$ ipython --no-banner

In [1]: import numpy as np

In [2]: import numpy.linalg as la

In [3]: np.set_printoptions(precision=2, suppress=True, linewidth=120)

In [4]: feats = np.load("sample7.npy")

In [5]: feats
Out[5]: 
array([[-3,  0,  0,  0,  0,  0,  0,  0,  0,  0,  0],
       [ 0,  3,  0,  0,  0,  0,  0,  0,  0,  0,  0],
       [-1,  0, -2,  0,  0,  0,  0,  0,  0,  0,  0],
       [ 1,  0,  0, -2,  0,  0,  0,  0,  0,  0,  0],
       [ 0, -3,  0,  1, -3,  0,  0,  0,  0,  0,  0],
       [-2, -2, -2, -2, -2,  0,  0,  0,  0,  0,  0],
       [ 0, -3,  1,  3, -2,  2,  3,  0,  0,  0,  0],
       [ 2,  3, -2, -3,  0,  3, -3, -3,  0,  0,  0],
       [-1,  2,  2, -2,  3,  3, -1, -3,  3,  0,  0],
       [ 0,  1,  0, -2, -3, -2,  3, -1,  2,  0,  0],
       [ 3,  1,  3, -2,  2, -3,  1, -1,  2, -3,  2]])

In [6]: (feats - feats.T) / 2
Out[6]: 
array([[ 0. ,  0. ,  0.5, -0.5,  0. ,  1. ,  0. , -1. ,  0.5,  0. , -1.5],
       [ 0. ,  0. ,  0. ,  0. ,  1.5,  1. ,  1.5, -1.5, -1. , -0.5, -0.5],
       [-0.5,  0. ,  0. ,  0. ,  0. ,  1. , -0.5,  1. , -1. ,  0. , -1.5],
       [ 0.5,  0. ,  0. ,  0. , -0.5,  1. , -1.5,  1.5,  1. ,  1. ,  1. ],
       [ 0. , -1.5,  0. ,  0.5,  0. ,  1. ,  1. ,  0. , -1.5,  1.5, -1. ],
       [-1. , -1. , -1. , -1. , -1. ,  0. , -1. , -1.5, -1.5,  1. ,  1.5],
       [ 0. , -1.5,  0.5,  1.5, -1. ,  1. ,  0. ,  1.5,  0.5, -1.5, -0.5],
       [ 1. ,  1.5, -1. , -1.5,  0. ,  1.5, -1.5,  0. ,  1.5,  0.5,  0.5],
       [-0.5,  1. ,  1. , -1. ,  1.5,  1.5, -0.5, -1.5,  0. , -1. , -1. ],
       [ 0. ,  0.5,  0. , -1. , -1.5, -1. ,  1.5, -0.5,  1. ,  0. ,  1.5],
       [ 1.5,  0.5,  1.5, -1. ,  1. , -1.5,  0.5, -0.5,  1. , -1.5,  0. ]])

In [7]: (feats + feats.T) / 2
Out[7]: 
array([[-3. ,  0. , -0.5,  0.5,  0. , -1. ,  0. ,  1. , -0.5,  0. ,  1.5],
       [ 0. ,  3. ,  0. ,  0. , -1.5, -1. , -1.5,  1.5,  1. ,  0.5,  0.5],
       [-0.5,  0. , -2. ,  0. ,  0. , -1. ,  0.5, -1. ,  1. ,  0. ,  1.5],
       [ 0.5,  0. ,  0. , -2. ,  0.5, -1. ,  1.5, -1.5, -1. , -1. , -1. ],
       [ 0. , -1.5,  0. ,  0.5, -3. , -1. , -1. ,  0. ,  1.5, -1.5,  1. ],
       [-1. , -1. , -1. , -1. , -1. ,  0. ,  1. ,  1.5,  1.5, -1. , -1.5],
       [ 0. , -1.5,  0.5,  1.5, -1. ,  1. ,  3. , -1.5, -0.5,  1.5,  0.5],
       [ 1. ,  1.5, -1. , -1.5,  0. ,  1.5, -1.5, -3. , -1.5, -0.5, -0.5],
       [-0.5,  1. ,  1. , -1. ,  1.5,  1.5, -0.5, -1.5,  3. ,  1. ,  1. ],
       [ 0. ,  0.5,  0. , -1. , -1.5, -1. ,  1.5, -0.5,  1. ,  0. , -1.5],
       [ 1.5,  0.5,  1.5, -1. ,  1. , -1.5,  0.5, -0.5,  1. , -1.5,  2. ]])

In [8]: np.trace(feats)
Out[8]: np.int64(-2)

In [9]: np.allclose(feats, feats.T)
Out[9]: False
